>>> import numpy as np
>>> import numpy.linalg as la
>>> np.set_printoptions(precision=1, suppress=True, linewidth=120)
>>> tidy = lambda a: np.round(a, 1) + 0
>>> B = np.array([[-9, -7], [3, 3], [-9, -4]])
>>> X = np.kron(np.eye(3, dtype=int), B)
>>> X
array([[-9, -7,  0,  0,  0,  0],
       [ 3,  3,  0,  0,  0,  0],
       [-9, -4,  0,  0,  0,  0],
       [ 0,  0, -9, -7,  0,  0],
       [ 0,  0,  3,  3,  0,  0],
       [ 0,  0, -9, -4,  0,  0],
       [ 0,  0,  0,  0, -9, -7],
       [ 0,  0,  0,  0,  3,  3],
       [ 0,  0,  0,  0, -9, -4]])
>>> vec = np.array([5, -6, 2, 8, -9, 0])
>>> y = X @ vec
>>> c, lr = np.zeros(6), 1 / la.norm(X, 2) ** 2
>>> for i in range(6):
...     c -= lr * X.T @ (X @ c - y)
...     if i % 1 == 0: print(i, round(la.norm(X @ c - y), 1))
... 
0 21.4
1 21.1
2 20.7
3 20.4
4 20.0
5 19.7
>>> print(tidy(la.cond(X)))
7.7
>>> vec = np.array([-2, 0, 2, -1, 3, 1])
>>> np.sign((X @ vec).round(6))
array([ 1, -1,  1, -1,  1, -1, -1,  1, -1])
>>> X * vec
array([[ 18,   0,   0,   0,   0,   0],
       [ -6,   0,   0,   0,   0,   0],
       [ 18,   0,   0,   0,   0,   0],
       [  0,   0, -18,   7,   0,   0],
       [  0,   0,   6,  -3,   0,   0],
       [  0,   0, -18,   4,   0,   0],
       [  0,   0,   0,   0, -27,  -7],
       [  0,   0,   0,   0,   9,   3],
       [  0,   0,   0,   0, -27,  -4]])
>>> X @ np.eye(6)[4]
array([ 0.,  0.,  0.,  0.,  0.,  0., -9.,  3., -9.])
>>> print(X @ vec)
[ 18  -6  18 -11   3 -14 -34  12 -31]
>>> (X @ vec).argmax()
np.int64(0)
>>> E = np.loadtxt("m.csv", delimiter=",")
>>> print(E)
[[ 8.  6.  0.  0.  0.  0.]
 [-3.  0.  0.  0.  0.  0.]
 [-9.  0.  0.  0.  0.  0.]
 [ 0.  0.  8.  6.  0.  0.]
 [ 0.  0. -3.  0.  0.  0.]
 [ 0.  0. -9.  0.  0.  0.]
 [ 0.  0.  0.  0.  8.  6.]
 [ 0.  0.  0.  0. -3.  0.]
 [ 0.  0.  0.  0. -9.  0.]]
>>> vec = np.array([2, -3, 2, -2, -1, 1])
>>> y = E @ vec
>>> print(tidy(la.lstsq(E, y)[0]))
[ 2. -3.  2. -2. -1.  1.]
>>> y
array([ -2.,  -6., -18.,   4.,  -6., -18.,  -2.,   3.,   9.])
>>> tidy(la.solve(E.T @ E, E.T @ y))
array([ 2., -3.,  2., -2., -1.,  1.])
>>> rng = np.random.default_rng(575)
>>> y = y + 0.1 * rng.normal(size=9)
>>> tidy(y)
array([ -2. ,  -6. , -18. ,   4. ,  -6. , -18. ,  -2.1,   3. ,   8.9])
>>> c, *_ = la.lstsq(E, y)
>>> [round(float(la.norm(la.solve(E.T @ E + lam * np.eye(6), E.T @ y))), 2) for lam in (0, 1, 10, 100)]
[4.8, 4.58, 3.33, 1.25]
>>> print(tidy(c))
[ 2. -3.  2. -2. -1.  1.]
>>> tidy(E.T @ (y - E @ c))
array([0., 0., 0., 0., 0., 0.])
